% ipython --no-banner

In [1]: import numpy as np

In [2]: np.set_printoptions(precision=2, suppress=True, linewidth=200)

In [3]: W0 = np.loadtxt("layer17.csv", delimiter=",")

In [4]: W0
Out[4]: 
array([[ 0.65, -0.12, -0.46],
       [-0.12,  0.02,  0.08],
       [-0.46,  0.08,  0.33]])

In [5]: vec = np.array([0, 2, 2])

In [6]: W0 @ vec
Out[6]: array([-1.15,  0.2 ,  0.81])

In [7]: np.linalg.eigvalsh(2 * W0 - np.eye(3))
Out[7]: array([-1., -1.,  1.])

In [8]: np.trace(W0)
Out[8]: np.float64(1.0)

In [9]: E = np.load("a.npy")

In [10]: E
Out[10]: 
array([[ 4,  3, 15],
       [ 2,  0,  0],
       [ 5,  0,  0],
       [ 5,  0,  0]])

In [11]: # row 3 repeats row 2

In [12]: np.abs(np.diag(np.linalg.qr(E)[1])) > 1e-9
Out[12]: array([ True,  True, False])

In [13]: np.round(E @ np.linalg.pinv(E) @ E, 2) + 0
Out[13]: 
array([[ 4.,  3., 15.],
       [ 2.,  0.,  0.],
       [ 5.,  0.,  0.],
       [ 5.,  0.,  0.]])

In [14]: np.linalg.lstsq(E[:-1].T, E[-1])[2]
Out[14]: np.int32(2)

In [15]: np.round(np.trace(np.linalg.pinv(E) @ E), 2)
Out[15]: np.float64(2.0)

In [16]: A = np.load("test0.npy")

In [17]: A
Out[17]: 
array([[ 23.18,   3.24, -14.47],
       [ 15.39,   2.3 , -10.34],
       [  9.59,   1.53,  -7.12],
       [  8.69,   1.4 ,  -6.6 ],
       [  5.57,   0.93,  -4.73],
       [  2.99,   0.51,  -3.03],
       [  2.34,   0.4 ,  -2.55],
       [  0.03,   0.  ,  -0.09],
       [ -0.07,   0.12,   0.97],
       [ -0.05,   0.16,   1.11],
       [  0.1 ,   0.59,   2.17],
       [  0.08,   0.78,   2.56],
       [ -1.91,   2.46,   6.11],
       [ -5.75,   3.92,   9.79]])

In [18]: q, Rm = np.linalg.qr(A)

In [19]: Rm
Out[19]: 
array([[-32.  ,  -3.68,  22.79],
       [  0.  ,  -5.5 ,  -7.85],
       [  0.  ,   0.  ,   3.77]])

In [20]: np.allclose(Rm.T @ Rm, A.T @ A)
Out[20]: True

In [21]: round(abs(Rm[0, 0]), 2), np.round(np.linalg.norm(A[:, 0]), 2)
Out[21]: (np.float64(32.0), np.float64(32.0))

In [22]: np.round(q @ Rm, 2) + 0
Out[22]: 
array([[ 23.18,   3.24, -14.47],
       [ 15.39,   2.3 , -10.34],
       [  9.59,   1.53,  -7.12],
       [  8.69,   1.4 ,  -6.6 ],
       [  5.57,   0.93,  -4.73],
       [  2.99,   0.51,  -3.03],
       [  2.34,   0.4 ,  -2.55],
       [  0.03,   0.  ,  -0.09],
       [ -0.07,   0.12,   0.97],
       [ -0.05,   0.16,   1.11],
       [  0.1 ,   0.59,   2.17],
       [  0.08,   0.78,   2.56],
       [ -1.91,   2.46,   6.11],
       [ -5.75,   3.92,   9.79]])

In [23]: np.abs(np.diag(Rm))
Out[23]: array([32.  ,  5.5 ,  3.77])

In [24]: q.shape, Rm.shape
Out[24]: ((14, 3), (3, 3))

In [25]: cov = np.cov(A, rowvar=False)

In [26]: A.std(axis=0)
Out[26]: array([7.39, 1.19, 6.25])

In [27]: np.polyfit(A[:, 1], A[:, 0], 1)
Out[27]: array([1.97, 1.71])

In [28]: np.median(A, axis=0)
Out[28]: array([ 1.22,  0.85, -1.32])

In [29]: round(np.corrcoef(A[:, 1], A[:, 0])[0, 1], 2)
Out[29]: np.float64(0.32)

In [30]: U, sigma = np.linalg.svd(A)
ValueError: too many values to unpack (expected 2)


In [31]: U, sigma, Vh = np.linalg.svd(A, full_matrices=False)

In [32]: np.round(Vh @ Vh.T, 2) + 0
Out[32]: 
array([[1., 0., 0.],
       [0., 1., 0.],
       [0., 0., 1.]])

In [33]: U.shape, sigma.shape, Vh.shape
Out[33]: ((14, 3), (3,), (3, 3))

In [34]: (sigma > 1e-8).sum()
Out[34]: np.int64(3)

In [35]: np.abs(U[:, 0]).round(6).argmax()
Out[35]: np.int64(0)

In [36]: np.round(U.T @ U, 2) + 0
Out[36]: 
array([[1., 0., 0.],
       [0., 1., 0.],
       [0., 0., 1.]])

In [37]: np.abs(Vh[0])
Out[37]: array([0.8 , 0.08, 0.6 ])

In [38]: proj = A @ np.linalg.solve(A.T @ A, A.T)

In [39]: np.round(np.linalg.eigvalsh(proj), 2) + 0
Out[39]: array([0., 0., 0., 0., 0., 0., 0., 0., 0., 0., 0., 1., 1., 1.])

In [40]: np.round(proj @ A[:, 1], 2) + 0
Out[40]: array([3.24, 2.3 , 1.53, 1.4 , 0.93, 0.51, 0.4 , 0.  , 0.12, 0.16, 0.59, 0.78, 2.46, 3.92])

In [41]: d = np.linalg.norm(A[:, None] - A[None], axis=-1)

In [42]: np.unravel_index(d.round(6).argmax(), d.shape)
Out[42]: (np.int64(0), np.int64(13))

In [43]: (d + 1e9 * np.eye(14)).round(6).argmin(axis=1)
Out[43]: array([ 1,  2,  3,  2,  5,  6,  5,  8,  9,  8, 11, 10, 11, 12])

In [44]: np.flatnonzero(d[5] < d.mean() / 2)
Out[44]: array([4, 5, 6, 7, 8, 9])

In [45]: m1 = np.load("out4.npy")

In [46]: m1
Out[46]: 
array([[ 0.4,  0.3],
       [ 1.9,  0.3],
       [ 0.1, -3.9],
       [-0.8,  0.6]])

In [47]: u = np.array([3, 0, 1])

In [48]: np.correlate(m1[1], m1[3], "full")
Out[48]: array([ 1.14, -1.34, -0.24])

In [49]: np.convolve(m1[1], u)
Out[49]: array([5.7, 0.9, 1.9, 0.3])

In [50]: np.polyval(u, m1[1])
Out[50]: array([11.83,  1.27])

In [51]: q, Rm = np.linalg.qr(m1)

In [52]: q @ Rm
Out[52]: 
array([[ 0.4,  0.3],
       [ 1.9,  0.3],
       [ 0.1, -3.9],
       [-0.8,  0.6]])

In [53]: np.round(q.T @ q, 2) + 0
Out[53]: 
array([[1., 0.],
       [0., 1.]])

In [54]: q
Out[54]: 
array([[-0.19, -0.08],
       [-0.9 , -0.1 ],
       [-0.05,  0.98],
       [ 0.38, -0.14]])

In [55]: Rm
Out[55]: 
array([[-2.1 ,  0.09],
       [ 0.  , -3.97]])

In [56]: J = np.load("arr.npy")

In [57]: J
Out[57]: 
array([[-2.83, -1.17,  1.  ],
       [-2.9 , -1.1 ,  1.  ],
       [-2.44, -1.56,  1.  ],
       [-7.5 ,  3.5 ,  1.  ],
       [-4.45,  0.45,  1.  ],
       [-3.9 , -0.1 ,  1.  ],
       [-1.71, -2.29,  1.  ],
       [-3.3 , -0.7 ,  1.  ],
       [-1.3 , -2.7 ,  1.  ],
       [-1.21, -2.79,  1.  ],
       [-4.03,  0.03,  1.  ],
       [-2.34, -1.66,  1.  ],
       [ 0.92, -4.92,  1.  ]])

In [58]: t = np.radians(55)

In [59]: Rm = np.eye(3)

In [60]: Rm[1, 1] = Rm[2, 2] = np.cos(t)

In [61]: Rm[1, 2], Rm[2, 1] = -np.sin(t), np.sin(t)

In [62]: Rm
Out[62]: 
array([[ 1.  ,  0.  ,  0.  ],
       [ 0.  ,  0.57, -0.82],
       [ 0.  ,  0.82,  0.57]])

In [63]: other = J @ Rm.T

In [64]: round(np.linalg.det(Rm), 2), np.round(np.trace(Rm), 2)
Out[64]: (np.float64(1.0), np.float64(2.15))

In [65]: np.allclose(np.linalg.norm(J, axis=1), np.linalg.norm(other, axis=1))
Out[65]: True

In [66]: np.abs(other - J).max(axis=0)
Out[66]: array([0.  , 2.31, 4.46])

In [67]: np.allclose(J @ J.T, other @ other.T)
Out[67]: True

In [68]: np.allclose(J[:-1].T @ np.linalg.lstsq(J[:-1].T, J[-1])[0], J[-1])
Out[68]: True

In [69]: u, v = J[10], J[4]

In [70]: round(float(u @ v), 2)
Out[70]: 18.95

In [71]: pr = (u @ v) / (u @ u) * u

In [72]: np.round(np.linalg.norm(u + v) ** 2 + np.linalg.norm(u - v) ** 2, 2)
Out[72]: np.float64(76.49)

In [73]: v - pr
Out[73]: array([-0.02,  0.42, -0.1 ])

In [74]: np.outer(u, v)
Out[74]: 
array([[17.93, -1.81, -4.03],
       [-0.13,  0.01,  0.03],
       [-4.45,  0.45,  1.  ]])

In [75]: X = np.load("dump.npy")

In [76]: X
Out[76]: 
array([[ 1,  0,  0,  0],
       [ 3,  1,  0,  0],
       [-7, -6,  1,  0],
       [ 4,  7,  2,  1]])

In [77]: U, sigma, Vh = np.linalg.svd(X)

In [78]: np.argmax(sigma[:-1] / (sigma[1:] + 1e-6)) + 1
Out[78]: np.int64(3)

In [79]: other = U[:, :3] @ np.diag(sigma[:3]) @ Vh[:3]

In [80]: np.linalg.matrix_rank(X, rtol=0.05)
Out[80]: np.int64(3)

In [81]: round(np.linalg.norm(X - other) / np.linalg.norm(X), 2)
Out[81]: np.float64(0.0)

In [82]: np.round(np.linalg.norm(X - other, 2), 2), np.round(sigma[3], 2)
Out[82]: (np.float64(0.02), np.float64(0.02))

In [83]: U, sigma, Vh = np.linalg.svd(W0)

In [84]: V = Vh[:(sigma > 1e-8).sum()]

In [85]: rng = np.random.default_rng(75)

In [86]: vec = W0[2] + 2 * W0[0] + rng.integers(2) * np.eye(3)[1]

In [87]: vec
Out[87]: array([ 0.85,  0.85, -0.6 ])

In [88]: V.T @ V
Out[88]: 
array([[ 0.65, -0.12, -0.46],
       [-0.12,  0.02,  0.08],
       [-0.46,  0.08,  0.33]])

In [89]: other = X ** -1
ValueError: Integers to negative integer powers are not allowed.


In [90]: other = np.linalg.inv(X)

In [91]: other.round(2) + 0
Out[91]: 
array([[  1.,   0.,   0.,   0.],
       [ -3.,   1.,   0.,   0.],
       [-11.,   6.,   1.,   0.],
       [ 39., -19.,  -2.,   1.]])

In [92]: np.argsort(-np.linalg.norm(X, axis=0).round(6), kind="stable")[:3]
Out[92]: array([1, 0, 2])

In [93]: [round(float(x), 2) for x in np.linalg.svd(X, compute_uv=False)[:3]]
Out[93]: [12.43, 3.38, 1.08]

In [94]: round(np.log10(np.linalg.cond(X)))
Out[94]: 3

In [95]: np.linalg.matrix_rank(X, rtol=0.1)
Out[95]: np.int64(2)

In [96]: np.abs(np.linalg.svd(X)[2][-1])
Out[96]: array([0.02, 0.07, 0.28, 0.96])

In [97]: cov = X.T @ X

In [98]: np.round(np.linalg.svd(X, compute_uv=False) ** 2, 2) + 0
Out[98]: array([154.41,  11.43,   1.16,   0.  ])

In [99]: (X @ X.T).shape
Out[99]: (4, 4)

In [100]: np.diag(cov)
Out[100]: array([75, 86,  5,  1])

In [101]: data = np.maximum(np.array([[-1], [3], [0], [2], [1], [2], [-3], [3], [0], [0], [1], [-2]]) @ np.array([[1, 1, 2]]) + np.array([0, 2, 0]), 0)

In [102]: data
Out[102]: 
array([[0, 1, 0],
       [3, 5, 6],
       [0, 2, 0],
       [2, 4, 4],
       [1, 3, 2],
       [2, 4, 4],
       [0, 0, 0],
       [3, 5, 6],
       [0, 2, 0],
       [0, 2, 0],
       [1, 3, 2],
       [0, 0, 0]])

In [103]: rank = np.linalg.matrix_rank(E)

In [104]: rank
Out[104]: np.int64(2)

In [105]: N = np.linalg.svd(E)[2][rank:].T

In [106]: N[:, 0] / N[np.abs(N[:, 0]).round(6).argmax(), 0]
Out[106]: array([-0. ,  1. , -0.2])

In [107]: N.shape
Out[107]: (3, 1)

In [108]: np.round(E @ N, 2) + 0
Out[108]: 
array([[0.],
       [0.],
       [0.],
       [0.]])

In [109]: [int(np.linalg.matrix_rank(E[:, :j + 1])) for j in range(3)]
Out[109]: [1, 2, 2]

In [110]: [int(np.linalg.matrix_rank(np.delete(E, i, axis=0))) for i in range(4)]
Out[110]: [1, 2, 2, 2]
